% python3 -q
>>> import numpy as np
>>> from numpy import linalg as LA
>>> np.set_printoptions(precision=2, suppress=True, linewidth=120, floatmode="fixed")
>>> def tidy(a):
...     return np.round(a, 2) + 0
... 
>>> K = np.load("w.npy")
>>> print(K)
[[ 0  4  0  0  0  0  0  0  0  0  0  0  0]
 [ 9  0  0  0  0  0  0  0  0  0  0  0  0]
 [ 0  0  0  0  0  0 -4  0  0  0  0  0  0]
 [ 0  0  0  0 -4  0  0  0  0  0  0  0  0]
 [ 0  0  0  0  0  0  0  0  0  0  0  0  9]
 [ 0  0  0  0  0  0  0  0 -2  0  0  0  0]
 [ 0  0  0  6  0  0  0  0  0  0  0  0  0]
 [ 0  0  0  0  0  0  0  0  0  0  0 -5  0]
 [ 0  0  0  0  0  0  0  0  0  0  2  0  0]
 [ 0  0  0  0  0  0  0  8  0  0  0  0  0]
 [ 0  0 -2  0  0  0  0  0  0  0  0  0  0]
 [ 0  0  0  0  0  0  0  0  0  2  0  0  0]
 [ 0  0  0  0  0  2  0  0  0  0  0  0  0]]
>>> print(np.flatnonzero(LA.matrix_power((K != 0) + (K.T != 0) + np.eye(13), 13)[7]))
[ 7  9 11]
>>> vec = np.array([-2, -2, -1, -1, 0, 0, 0, -2, 0, -1, -2, -2, 0])
>>> rhs = K @ vec
>>> print(rhs)
[ -8 -18   0   0   0   0  -6  10  -4 -16   2  -2   0]
>>> print(tidy(LA.solve(K, rhs)))
[-2.00 -2.00 -1.00 -1.00  0.00  0.00  0.00 -2.00  0.00 -1.00 -2.00 -2.00  0.00]
>>> t = np.deg2rad(135)
>>> J = np.eye(10)
>>> J[np.ix_([0, 1], [0, 1])] = [[np.cos(t), -np.sin(t)], [np.sin(t), np.cos(t)]]
>>> print(tidy(J))
[[-0.71 -0.71  0.00  0.00  0.00  0.00  0.00  0.00  0.00  0.00]
 [ 0.71 -0.71  0.00  0.00  0.00  0.00  0.00  0.00  0.00  0.00]
 [ 0.00  0.00  1.00  0.00  0.00  0.00  0.00  0.00  0.00  0.00]
 [ 0.00  0.00  0.00  1.00  0.00  0.00  0.00  0.00  0.00  0.00]
 [ 0.00  0.00  0.00  0.00  1.00  0.00  0.00  0.00  0.00  0.00]
 [ 0.00  0.00  0.00  0.00  0.00  1.00  0.00  0.00  0.00  0.00]
 [ 0.00  0.00  0.00  0.00  0.00  0.00  1.00  0.00  0.00  0.00]
 [ 0.00  0.00  0.00  0.00  0.00  0.00  0.00  1.00  0.00  0.00]
 [ 0.00  0.00  0.00  0.00  0.00  0.00  0.00  0.00  1.00  0.00]
 [ 0.00  0.00  0.00  0.00  0.00  0.00  0.00  0.00  0.00  1.00]]
>>> vec = np.array([-2, -1, 2, 1, -3, 1, 0, -1, 3, -2])
>>> rhs = J @ vec
>>> c, lr = np.zeros(10), 1 / LA.norm(J, 2) ** 2
>>> for i in range(20):
...     c -= lr * J.T @ (J @ c - rhs)
...     if i % 5 == 0: print(i, round(LA.norm(J @ c - rhs), 2))
... 
0 0.0
5 0.0
10 0.0
15 0.0
>>> print(tidy(LA.cond(J)))
1.0
